$ python -q
>>> import numpy as np
>>> import numpy.linalg as la
>>> np.set_printoptions(precision=3, suppress=True, linewidth=100)
>>> X = np.loadtxt("m.csv", delimiter=",")
>>> X
array([[ -7.719,   2.234,  -7.91 ,  -7.763,   2.143,  -6.752,   4.364,  -1.147,   5.587,  -4.816,
          6.739],
       [  1.789,   2.368,  -2.938,   8.515,  -0.165,  -2.667,   2.66 ,   0.806,   1.839,   0.425,
          6.927],
       [ -4.395,   2.577,  -0.464,  -3.294,   0.968,  -0.758,  -1.293,   0.097,   1.503,  -1.849,
          1.144],
       [ -1.591,  -8.895,  -7.048,   2.472, -12.844,  -3.075,   3.938,   9.39 ,  -0.516,   7.353,
         16.242],
       [ -7.994,   2.946,   3.072,  -5.022,   2.314,   0.044,  -3.227,  -0.229,   0.61 ,  -4.821,
         -1.272],
       [ -3.121,  -0.576,   5.885,   1.317,  -3.52 ,   3.891,  -5.465,   3.889,  -3.087,   1.52 ,
         -0.094],
       [ -1.746,  -4.365,  -4.655,  -4.441,  -8.295,  -0.082,  -0.208,   5.827,  -0.04 ,   6.325,
          7.402],
       [  4.205,   8.099,  -9.531,  -2.843,   5.221,  -3.381,   3.013,  -4.703,   6.542,   1.24 ,
          1.063],
       [ -4.494,  -2.2  ,   2.556,   3.996,  -4.294,   0.005,  -1.282,   4.609,  -1.704,  -0.125,
          5.954],
       [ -4.464,   5.773,   6.071,   1.584,   4.799,   1.551,  -4.291,  -1.719,  -0.131,  -5.13 ,
         -3.726]])
>>> vec = np.array([3, 1, 1, 3, -3, -2, 1, 0, 2, 3, 2])
>>> h = np.maximum(X @ vec, 0)
>>> np.tanh(X @ vec)
array([-1.,  1., -1.,  1., -1., -1.,  1.,  1.,  1., -1.])
>>> X * (h > 1e-9)[:, None]
array([[ -0.   ,   0.   ,  -0.   ,  -0.   ,   0.   ,  -0.   ,   0.   ,  -0.   ,   0.   ,  -0.   ,
          0.   ],
       [  1.789,   2.368,  -2.938,   8.515,  -0.165,  -2.667,   2.66 ,   0.806,   1.839,   0.425,
          6.927],
       [ -0.   ,   0.   ,  -0.   ,  -0.   ,   0.   ,  -0.   ,  -0.   ,   0.   ,   0.   ,  -0.   ,
          0.   ],
       [ -1.591,  -8.895,  -7.048,   2.472, -12.844,  -3.075,   3.938,   9.39 ,  -0.516,   7.353,
         16.242],
       [ -0.   ,   0.   ,   0.   ,  -0.   ,   0.   ,   0.   ,  -0.   ,  -0.   ,   0.   ,  -0.   ,
         -0.   ],
       [ -0.   ,  -0.   ,   0.   ,   0.   ,  -0.   ,   0.   ,  -0.   ,   0.   ,  -0.   ,   0.   ,
         -0.   ],
       [ -1.746,  -4.365,  -4.655,  -4.441,  -8.295,  -0.082,  -0.208,   5.827,  -0.04 ,   6.325,
          7.402],
       [  4.205,   8.099,  -9.531,  -2.843,   5.221,  -3.381,   3.013,  -4.703,   6.542,   1.24 ,
          1.063],
       [ -4.494,  -2.2  ,   2.556,   3.996,  -4.294,   0.005,  -1.282,   4.609,  -1.704,  -0.125,
          5.954],
       [ -0.   ,   0.   ,   0.   ,   0.   ,   0.   ,   0.   ,  -0.   ,  -0.   ,  -0.   ,  -0.   ,
         -0.   ]])
>>> print(X.T @ h)
[ -109.774  -702.523 -1041.651   602.516 -1405.108  -482.356   520.25   1072.785   129.92
   890.677  2198.568]
>>> np.maximum(X @ (3 * vec), 0)
array([  0.   , 172.916,   0.   , 266.498,   0.   ,   0.   ,  92.872,  47.089,  55.737,   0.   ])
>>> np.maximum(X @ vec, 0) - np.maximum(-X @ vec, 0)
array([-30.484,  57.639, -23.886,  88.833, -59.074,  -4.59 ,  30.957,  15.696,  18.579, -41.688])
>>> np.flatnonzero(h > 1e-9)
array([1, 3, 6, 7, 8])
